% python3 -q
>>> import numpy as np
>>> np.set_printoptions(suppress=True, linewidth=140)
>>> K = np.loadtxt("x.csv", delimiter=",")
>>> K
array([[0., 0., 2., 0., 3., 3., 0., 0., 0., 0., 3.],
       [0., 0., 0., 0., 0., 0., 4., 0., 0., 0., 0.],
       [4., 0., 5., 0., 0., 0., 0., 0., 0., 3., 0.],
       [0., 1., 3., 0., 0., 3., 0., 0., 0., 0., 0.],
       [0., 0., 5., 2., 0., 0., 0., 0., 0., 0., 0.],
       [0., 0., 3., 0., 3., 5., 0., 0., 0., 0., 0.],
       [0., 0., 0., 0., 2., 0., 0., 0., 3., 0., 0.]])
>>> A2 = np.array([[2, -5, -2],
...     [4, 0, -4],
...     [-1, 5, 4],
...     [-5, 4, -4],
...     [-5, 0, -3],
...     [-5, 1, 4],
...     [4, 4, -3],
...     [3, 1, -4],
...     [-1, 4, -1],
...     [-3, 5, -1],
...     [4, -3, 5]])
>>> np.einsum("ij->j", K)
array([ 4.,  1., 18.,  2.,  8., 11.,  4.,  0.,  3.,  3.,  3.])
>>> np.linalg.matrix_rank(K @ A2)
np.int64(3)
>>> A2.T @ K.T
array([[-20.,  16.,  -6., -14., -15., -43., -13.],
       [  4.,  16.,  20.,  18.,  33.,  20.,  12.],
       [ 26., -12.,   9.,  20.,  12.,  23.,  -9.]])
>>> np.einsum("ik,kj->ji", K, A2)
array([[-20.,  16.,  -6., -14., -15., -43., -13.],
       [  4.,  16.,  20.,  18.,  33.,  20.,  12.],
       [ 26., -12.,   9.,  20.,  12.,  23.,  -9.]])
>>> np.vstack([K, A2.T]).shape
(10, 11)
>>> round(float(np.linalg.norm(K, 2)), 2)
10.32
>>> np.round(np.linalg.norm(K, "nuc"), 2)
np.float64(32.11)
>>> np.linalg.norm(K, axis=1).argmax()
np.int64(2)
>>> K[3] @ K[5]
np.float64(24.0)
>>> round(float(np.linalg.norm(K) ** 2 / np.linalg.norm(K, 2) ** 2), 2)
1.89
>>> gram = K.T @ K
>>> np.linalg.matrix_rank(gram)
np.int64(7)
>>> gram
array([[16.,  0., 20.,  0.,  0.,  0.,  0.,  0.,  0., 12.,  0.],
       [ 0.,  1.,  3.,  0.,  0.,  3.,  0.,  0.,  0.,  0.,  0.],
       [20.,  3., 72., 10., 15., 30.,  0.,  0.,  0., 15.,  6.],
       [ 0.,  0., 10.,  4.,  0.,  0.,  0.,  0.,  0.,  0.,  0.],
       [ 0.,  0., 15.,  0., 22., 24.,  0.,  0.,  6.,  0.,  9.],
       [ 0.,  3., 30.,  0., 24., 43.,  0.,  0.,  0.,  0.,  9.],
       [ 0.,  0.,  0.,  0.,  0.,  0., 16.,  0.,  0.,  0.,  0.],
       [ 0.,  0.,  0.,  0.,  0.,  0.,  0.,  0.,  0.,  0.,  0.],
       [ 0.,  0.,  0.,  0.,  6.,  0.,  0.,  0.,  9.,  0.,  0.],
       [12.,  0., 15.,  0.,  0.,  0.,  0.,  0.,  0.,  9.,  0.],
       [ 0.,  0.,  6.,  0.,  9.,  9.,  0.,  0.,  0.,  0.,  9.]])
>>> np.diag(gram)
array([16.,  1., 72.,  4., 22., 43., 16.,  0.,  9.,  9.,  9.])
>>> np.trace(gram), (K ** 2).sum()
(np.float64(201.0), np.float64(201.0))
>>> np.allclose(gram, gram.T)
True
